In [1]: import numpy as np

In [2]: np.set_printoptions(precision=2, suppress=True, linewidth=100, legacy="1.25")

In [3]: W0 = np.load("x.npy")

In [4]: W0
Out[4]: 
array([[ 0.98, -0.95,  0.05,  0.02,  1.98],
       [ 0.91, -0.99,  0.02, -0.03,  1.94],
       [ 0.98, -1.05,  0.02,  0.04,  2.01],
       [ 0.95, -0.92, -0.07, -0.05,  2.01],
       [ 1.1 , -0.99, -0.02, -0.06,  2.05],
       [ 1.03, -0.92, -0.03,  0.02,  1.91],
       [ 0.95, -0.96, -0.02, -0.05,  2.05],
       [ 1.  , -1.1 ,  0.08, -0.05,  1.94],
       [ 0.98, -0.98,  0.13,  0.02,  2.03],
       [ 1.1 , -1.01,  0.04, -0.02,  2.  ],
       [ 1.08, -1.02,  0.05, -0.07,  2.1 ],
       [ 1.03, -1.01,  0.05, -0.05,  2.01],
       [ 1.04, -0.97,  0.07,  0.06,  1.97],
       [ 1.03, -0.98,  0.  , -0.06,  2.1 ],
       [ 0.97, -0.98,  0.  , -0.01,  1.99],
       [ 1.05, -1.  ,  0.07, -0.08,  1.99],
       [ 0.95, -1.02, -0.1 ,  0.11,  2.02],
       [ 1.08, -0.95,  0.  ,  0.02,  2.06],
       [-0.03, -2.99,  0.08,  0.99,  2.08],
       [ 0.04, -3.07,  0.  ,  1.01,  2.13],
       [ 0.03, -3.07, -0.1 ,  1.07,  1.9 ],
       [-0.01, -2.98,  0.1 ,  1.04,  1.99],
       [-0.03, -2.93,  0.09,  0.97,  1.98],
       [ 0.03, -2.99, -0.07,  1.04,  1.96],
       [ 0.08, -3.06, -0.02,  1.03,  2.  ],
       [-0.03, -2.92,  0.06,  0.99,  2.05],
       [-0.03, -2.99,  0.  ,  0.99,  2.01],
       [ 0.01, -3.01,  0.09,  0.95,  2.03],
       [-0.06, -2.93,  0.  ,  0.95,  1.99],
       [-0.06, -2.94, -0.06,  1.09,  2.02],
       [-0.02, -3.06, -0.01,  1.02,  1.94],
       [ 0.03, -3.02,  0.09,  1.  ,  1.92],
       [-0.03, -3.08, -0.04,  1.09,  1.91],
       [ 0.04, -3.  , -0.04,  1.06,  1.99],
       [-0.02, -3.04, -0.02,  0.92,  2.  ],
       [-0.01, -3.07, -0.01,  1.05,  1.99]])

In [5]: cent = W0[[12, 10]].astype(float)

In [6]: for _ in range(5):
   ...:     labels = np.linalg.norm(W0[:, None] - cent, axis=-1).argmin(axis=1)
   ...:     cent = np.array([W0[labels == j].mean(axis=0) for j in range(2)])
   ...: 

In [7]: labels
Out[7]: 
array([1, 1, 1, 1, 1, 1, 1, 1, 1, 1, 1, 1, 1, 1, 1, 1, 1, 1, 0, 0, 0, 0, 0, 0, 0, 0, 0, 0, 0, 0, 0,
       0, 0, 0, 0, 0])

In [8]: np.abs(cent[1] - cent[0]).argmax()
Out[8]: 1

In [9]: M2 = np.c_[W0[:, :1] @ np.array([[-5]]), np.array([-2, 1, -1, 3, 2, -3, 2, -1, 3, -1, 3, 3, -2, 3, -3, -2, 1, -1, 0, 2, -2, -2, -3, 0, 2, 1, -3, 2, 3, -2, -3, 2, -2, -2, -1, 2])]

In [10]: M2
Out[10]: 
array([[-4.9 , -2.  ],
       [-4.55,  1.  ],
       [-4.9 , -1.  ],
       [-4.75,  3.  ],
       [-5.5 ,  2.  ],
       [-5.15, -3.  ],
       [-4.75,  2.  ],
       [-5.  , -1.  ],
       [-4.9 ,  3.  ],
       [-5.5 , -1.  ],
       [-5.4 ,  3.  ],
       [-5.15,  3.  ],
       [-5.2 , -2.  ],
       [-5.15,  3.  ],
       [-4.85, -3.  ],
       [-5.25, -2.  ],
       [-4.75,  1.  ],
       [-5.4 , -1.  ],
       [ 0.15,  0.  ],
       [-0.2 ,  2.  ],
       [-0.15, -2.  ],
       [ 0.05, -2.  ],
       [ 0.15, -3.  ],
       [-0.15,  0.  ],
       [-0.4 ,  2.  ],
       [ 0.15,  1.  ],
       [ 0.15, -3.  ],
       [-0.05,  2.  ],
       [ 0.3 ,  3.  ],
       [ 0.3 , -2.  ],
       [ 0.1 , -3.  ],
       [-0.15,  2.  ],
       [ 0.15, -2.  ],
       [-0.2 , -2.  ],
       [ 0.1 , -1.  ],
       [ 0.05,  2.  ]])

In [11]: np.round(np.linalg.norm(M2 - W0 @ np.linalg.lstsq(W0, M2)[0], axis=0), 2) + 0
Out[11]: array([ 0.  , 11.82])

In [12]: np.linalg.norm(np.linalg.qr(W0)[0].T @ M2, axis=0) ** 2 / ((M2 ** 2).sum(axis=0) + 1e-12)
Out[12]: array([1.  , 0.16])

In [13]: np.round(np.linalg.lstsq(W0, M2[:, 0])[0], 2) + 0
Out[13]: array([-5.,  0.,  0.,  0.,  0.])
